% ipython --no-banner

In [1]: import numpy as np

In [2]: import numpy.linalg as la

In [3]: np.set_printoptions(precision=3, suppress=True, linewidth=100)

In [4]: J = np.load("dump.npy")

In [5]: print(J)
[[  8.   -1.4  -1.5  -0.7   0.6  -1.    0.3  -1.1]
 [ 19.    1.5   0.9  -0.3  -0.9   1.1  -1.    1. ]
 [  5.    0.   -0.2  -0.1   2.2   1.2  -0.5   1.9]
 [ 20.    0.5   1.4  -1.7   0.9   2.2   2.    1.7]
 [ -7.    0.2  -2.    1.4   0.7   0.7  -0.6  -0.3]
 [-13.    0.6   0.4  -0.2  -1.5  -0.3  -0.4   1.6]
 [  4.    1.2  -1.5  -1.    0.2   0.4  -0.5   1.7]
 [  8.   -0.2  -0.2   0.   -1.8   0.9   1.4  -2.1]
 [ 12.    1.3   0.8   0.5   0.2  -0.4   1.1  -0.1]]

In [6]: out = np.c_[J[:, :2] @ np.array([[5, 2], [-2, -4]]), np.array([3, -8, -9, -3, 5, 8, -5, 8, 7])]

In [7]: print(out)
[[ 42.8  21.6   3. ]
 [ 92.   32.   -8. ]
 [ 25.   10.   -9. ]
 [ 99.   38.   -3. ]
 [-35.4 -14.8   5. ]
 [-66.2 -28.4   8. ]
 [ 17.6   3.2  -5. ]
 [ 40.4  16.8   8. ]
 [ 57.4  18.8   7. ]]

In [8]: print(la.norm(la.qr(J)[0].T @ out, axis=0) ** 2 / ((out ** 2).sum(axis=0) + 1e-12))
[1.    1.    0.988]

In [9]: print(la.matrix_rank(np.c_[J, out]))
9

In [10]: hat = J @ la.solve(J.T @ J, J.T)

In [11]: print(np.allclose(hat @ hat, hat))
True

In [12]: print(round(float(np.trace(hat)), 3))
8.0

In [13]: print(np.diag(hat))
[0.975 0.971 0.642 0.858 0.815 1.    0.959 0.796 0.985]

In [14]: O, Rm = la.qr(J)

In [15]: print(np.abs(np.diag(Rm)))
[35.944  2.641  3.182  2.126  3.339  2.413  2.309  0.967]

In [16]: print(np.allclose(Rm.T @ Rm, J.T @ J))
True

In [17]: print(np.round(O.T @ O, 3) + 0)
[[1. 0. 0. 0. 0. 0. 0. 0.]
 [0. 1. 0. 0. 0. 0. 0. 0.]
 [0. 0. 1. 0. 0. 0. 0. 0.]
 [0. 0. 0. 1. 0. 0. 0. 0.]
 [0. 0. 0. 0. 1. 0. 0. 0.]
 [0. 0. 0. 0. 0. 1. 0. 0.]
 [0. 0. 0. 0. 0. 0. 1. 0.]
 [0. 0. 0. 0. 0. 0. 0. 1.]]

In [18]: print(round(float(np.trace(O @ O.T)), 3))
8.0

In [19]: print(O.shape, Rm.shape)
(9, 8) (8, 8)

In [20]: u = np.array([2, 0])

In [21]: print(np.cross(J[6, :3], J[2, :3]))
[-0.24 -6.7  -6.  ]

In [22]: print(np.polyval(u, J[6]))
[ 8.   2.4 -3.  -2.   0.4  0.8 -1.   3.4]

In [23]: print(np.array([np.convolve(row, u, "same") for row in J]))
[[ 16.   -2.8  -3.   -1.4   1.2  -2.    0.6  -2.2]
 [ 38.    3.    1.8  -0.6  -1.8   2.2  -2.    2. ]
 [ 10.    0.   -0.4  -0.2   4.4   2.4  -1.    3.8]
 [ 40.    1.    2.8  -3.4   1.8   4.4   4.    3.4]
 [-14.    0.4  -4.    2.8   1.4   1.4  -1.2  -0.6]
 [-26.    1.2   0.8  -0.4  -3.   -0.6  -0.8   3.2]
 [  8.    2.4  -3.   -2.    0.4   0.8  -1.    3.4]
 [ 16.   -0.4  -0.4   0.   -3.6   1.8   2.8  -4.2]
 [ 24.    2.6   1.6   1.    0.4  -0.8   2.2  -0.2]]

In [24]: feats = np.array([[-5, -5, 5, 8, -4, -1, -4],
    ...:     [8, 0, -2, -3, -1, 1, 1],
    ...:     [3, 7, 6, -2, 1, 1, 2],
    ...:     [27, -5, -3, -4, -8, 3, 0]])

In [25]: print(feats)
[[-5 -5  5  8 -4 -1 -4]
 [ 8  0 -2 -3 -1  1  1]
 [ 3  7  6 -2  1  1  2]
 [27 -5 -3 -4 -8  3  0]]

In [26]: # rows and columns are dependent

In [27]: print(round(np.trace(la.pinv(feats) @ feats), 3))
3.0

In [28]: print(np.abs(np.diag(la.qr(feats)[1])) > 1e-9)
[ True  True  True False]

In [29]: print([round(float(x), 3) for x in la.svd(feats, compute_uv=False)[:3]])
[30.856, 13.351, 8.812]

In [30]: u, v = feats[0], feats[1]

In [31]: print(u @ v)
-75

In [32]: p = (u @ v) / (u @ u) * u

In [33]: print(np.round(la.norm(u + v) ** 2 + la.norm(u - v) ** 2, 3))
504.0

In [34]: print((v - p) @ u)
0.0

In [35]: print(v - p)
[ 5.82  -2.18   0.18   0.488 -2.744  0.564 -0.744]

In [36]: print(np.outer(u, v))
[[-40   0  10  15   5  -5  -5]
 [-40   0  10  15   5  -5  -5]
 [ 40   0 -10 -15  -5   5   5]
 [ 64   0 -16 -24  -8   8   8]
 [-32   0   8  12   4  -4  -4]
 [ -8   0   2   3   1  -1  -1]
 [-32   0   8  12   4  -4  -4]]

In [37]: print(la.matrix_rank(np.outer(u, v)))
1
